>>> import numpy as np
>>> import numpy.linalg as la
>>> np.set_printoptions(precision=1, suppress=True, linewidth=200, legacy="1.25")
>>> tidy = lambda a: np.round(a, 1) + 0
>>> mat = np.loadtxt("a.csv", delimiter=",")
>>> mat
array([[ 3.3, -0.2, -1.8,  1.5],
       [ 1.3,  0.8, -3. , -2.8],
       [-3.1,  0.5,  6.9, -5.1],
       [ 2.9,  0.5, -5.9,  0.6],
       [-5.7,  0.6,  7.7, -2. ],
       [ 1.1,  0.7, -6.3, -0.9],
       [-1.1, -0.5,  3.9, -1.6],
       [ 0.7,  1. , -6.2,  2. ],
       [-1.5,  0.1,  4.7,  0.2],
       [-1.7, -0.6, -3.6,  2. ],
       [ 0.4, -0.5,  2.5,  0.8],
       [-3.6,  1.2,  3. , -0.6],
       [-0.1, -0.7,  1.8,  1.3],
       [-1.8,  0.7, -1.6, -3.3],
       [-4.2,  0.8,  7.1, -1.8],
       [ 3.6, -0.5, -3.5,  1. ],
       [ 4.7, -0.1, -5.9, -4.2],
       [ 0. , -0.7, -1.2,  3.5],
       [ 0.2,  0.1, -1.2,  2.3],
       [ 2.5, -0.8, -2.4, -0.2],
       [-2.4, -0.1,  3. ,  0.1],
       [ 0.2, -0.1,  1.6, -0.2],
       [-0.3,  0.1,  0.7, -3.9]])
>>> W2 = mat[[20, 6]].astype(float)
>>> for _ in range(3):
...     labels = la.norm(mat[:, None] - W2, axis=-1).argmin(axis=1)
...     W2 = np.array([mat[labels == j].mean(axis=0) for j in range(2)])
... 
>>> labels
array([0, 0, 1, 0, 1, 0, 1, 0, 1, 0, 1, 1, 0, 0, 1, 0, 0, 0, 0, 0, 1, 1, 1])
>>> tidy(W2[1] - W2[0])
array([-3.4,  0.2,  7.2, -1.6])
>>> tidy(W2)
array([[ 1.3,  0. , -3.1,  0.2],
       [-2.1,  0.2,  4.1, -1.4]])
>>> np.abs(W2[1] - W2[0]).argmax()
2
>>> q, Rm = la.qr(mat)
>>> print(np.allclose(Rm.T @ Rm, mat.T @ mat))
True
>>> print(tidy(q @ Rm))
[[ 3.3 -0.2 -1.8  1.5]
 [ 1.3  0.8 -3.  -2.8]
 [-3.1  0.5  6.9 -5.1]
 [ 2.9  0.5 -5.9  0.6]
 [-5.7  0.6  7.7 -2. ]
 [ 1.1  0.7 -6.3 -0.9]
 [-1.1 -0.5  3.9 -1.6]
 [ 0.7  1.  -6.2  2. ]
 [-1.5  0.1  4.7  0.2]
 [-1.7 -0.6 -3.6  2. ]
 [ 0.4 -0.5  2.5  0.8]
 [-3.6  1.2  3.  -0.6]
 [-0.1 -0.7  1.8  1.3]
 [-1.8  0.7 -1.6 -3.3]
 [-4.2  0.8  7.1 -1.8]
 [ 3.6 -0.5 -3.5  1. ]
 [ 4.7 -0.1 -5.9 -4.2]
 [ 0.  -0.7 -1.2  3.5]
 [ 0.2  0.1 -1.2  2.3]
 [ 2.5 -0.8 -2.4 -0.2]
 [-2.4 -0.1  3.   0.1]
 [ 0.2 -0.1  1.6 -0.2]
 [-0.3  0.1  0.7 -3.9]]
>>> tidy(np.abs(np.diag(Rm)))
array([12.3,  2.7, 11.5,  9.2])
>>> print(tidy(q))
[[-0.3  0.  -0.2 -0.2]
 [-0.1 -0.3  0.   0.2]
 [ 0.3 -0.1 -0.3  0.3]
 [-0.2 -0.3  0.1 -0.1]
 [ 0.5  0.   0.   0.1]
 [-0.1 -0.3  0.3  0.1]
 [ 0.1  0.2 -0.1  0.2]
 [-0.1 -0.4  0.3 -0.3]
 [ 0.1  0.  -0.2 -0.1]
 [ 0.1  0.3  0.6  0.1]
 [ 0.   0.2 -0.2 -0.1]
 [ 0.3 -0.3  0.  -0.2]
 [ 0.   0.3  0.   0. ]
 [ 0.1 -0.2  0.3  0.3]
 [ 0.3 -0.2 -0.2  0. ]
 [-0.3  0.1 -0.1  0. ]
 [-0.4 -0.1 -0.1  0.5]
 [ 0.   0.3  0.2 -0.2]
 [ 0.   0.   0.1 -0.2]
 [-0.2  0.2  0.   0.2]
 [ 0.2  0.1  0.1  0. ]
 [ 0.   0.  -0.1  0. ]
 [ 0.   0.   0.   0.4]]
>>> print(tidy(Rm))
[[-12.3   1.1  16.1  -2.4]
 [  0.   -2.7   5.3   4. ]
 [  0.    0.  -11.5   3.7]
 [  0.    0.    0.   -9.2]]
>>> tidy(abs(Rm[0, 0])), tidy(la.norm(mat[:, 0]))
(12.3, 12.3)
>>> G = np.cov(mat, rowvar=False)
>>> np.median(mat, axis=0)
array([ 0. ,  0.1, -1.2, -0.2])
>>> np.argsort(-mat.std(axis=0).round(6), kind="stable")
array([2, 0, 3, 1])
>>> print(np.argwhere(np.triu(np.abs(np.corrcoef(mat.T)) > 0.8, 1)))
[]
>>> print(tidy(np.corrcoef(mat[:, 1], mat[:, 3])[0, 1]))
-0.4
>>> G.shape
(4, 4)
>>> K = np.array([[1, 0, 0, 0, 0],
...     [-1, 1, 0, 0, 0],
...     [-1, 1, 1, 0, 0],
...     [-2, 0, 0, 1, 0],
...     [0, 1, -1, 2, 1]])
>>> B = np.array([[2, 2], [3, 0]])
>>> W2 = np.kron(B, K)
>>> W2.shape
(10, 10)
>>> la.matrix_rank(W2)
10
>>> K.shape
(5, 5)
>>> la.matrix_rank(K)
5
>>> K.sum(axis=0)
array([-3,  3,  0,  3,  1])
>>> tidy(la.svd(K, compute_uv=False))
array([3.1, 2.4, 1.4, 0.6, 0.2])
>>> K[:, 5]
Traceback (most recent call last):
  File "<python-input-34>", line 1, in <module>
    K[:, 5]
    ~^^^^^^
IndexError: index 5 is out of bounds for axis 1 with size 5
>>> np.unravel_index(np.abs(K).argmax(), K.shape)
(3, 0)
>>> K.mean(axis=0)
array([-0.6,  0.6,  0. ,  0.6,  0.2])
>>> K[5]
Traceback (most recent call last):
  File "<python-input-37>", line 1, in <module>
    K[5]
    ~^^^
IndexError: index 5 is out of bounds for axis 0 with size 5
>>> f = np.array([0, -2, -2])
>>> print(np.cross(K[2, :3], K[0, :3]))
[ 0  1 -1]
>>> np.polyval(f, K[2])
array([ 0, -4, -4, -2, -2])
>>> np.prod(np.diag(K)), tidy(la.det(K))
(1, 1.0)
>>> la.matrix_rank(K - K[0, 0] * np.eye(5))
3
>>> print(K @ K)
[[ 1  0  0  0  0]
 [-2  1  0  0  0]
 [-3  2  1  0  0]
 [-4  0  0  1  0]
 [-4  1 -2  4  1]]
>>> B = np.array([[-2, -2], [1, -1]])
>>> E = np.tile(B, (2, 2))
>>> print(E)
[[-2 -2 -2 -2]
 [ 1 -1  1 -1]
 [-2 -2 -2 -2]
 [ 1 -1  1 -1]]
>>> rng = np.random.default_rng(4644)
>>> B = E + rng.integers(-2, 3, (4, 2)) @ rng.integers(-2, 3, (2, 4))
>>> B
array([[ 2, -2, -2, -2],
       [ 1, -3, -1,  1],
       [ 0, -4, -4,  0],
       [ 4, -2,  0,  0]])
>>> print(tidy(la.svd(B - E, compute_uv=False)))
[6.3 4.  0.  0. ]
>>> B - E
array([[ 4,  0,  0,  0],
       [ 0, -2, -2,  2],
       [ 2, -2, -2,  2],
       [ 3, -1, -1,  1]])
>>> theta = np.radians(15)
>>> Rm = np.eye(4)
>>> Rm[2, 2] = Rm[0, 0] = np.cos(theta)
>>> Rm[2, 0], Rm[0, 2] = -np.sin(theta), np.sin(theta)
>>> tidy(Rm)
array([[ 1. ,  0. ,  0.3,  0. ],
       [ 0. ,  1. ,  0. ,  0. ],
       [-0.3,  0. ,  1. ,  0. ],
       [ 0. ,  0. ,  0. ,  1. ]])
>>> B = E @ Rm.T
>>> tidy(np.abs(B - E).max(axis=0))
array([0.4, 0. , 0.6, 0. ])
>>> np.allclose(la.norm(E, axis=1), la.norm(B, axis=1))
True
>>> np.allclose(E @ E.T, B @ B.T)
True
>>> tidy(la.svd(E, compute_uv=False)), tidy(la.svd(B, compute_uv=False))
(array([5.7, 2.8, 0. , 0. ]), array([5.7, 2.8, 0. , 0. ]))
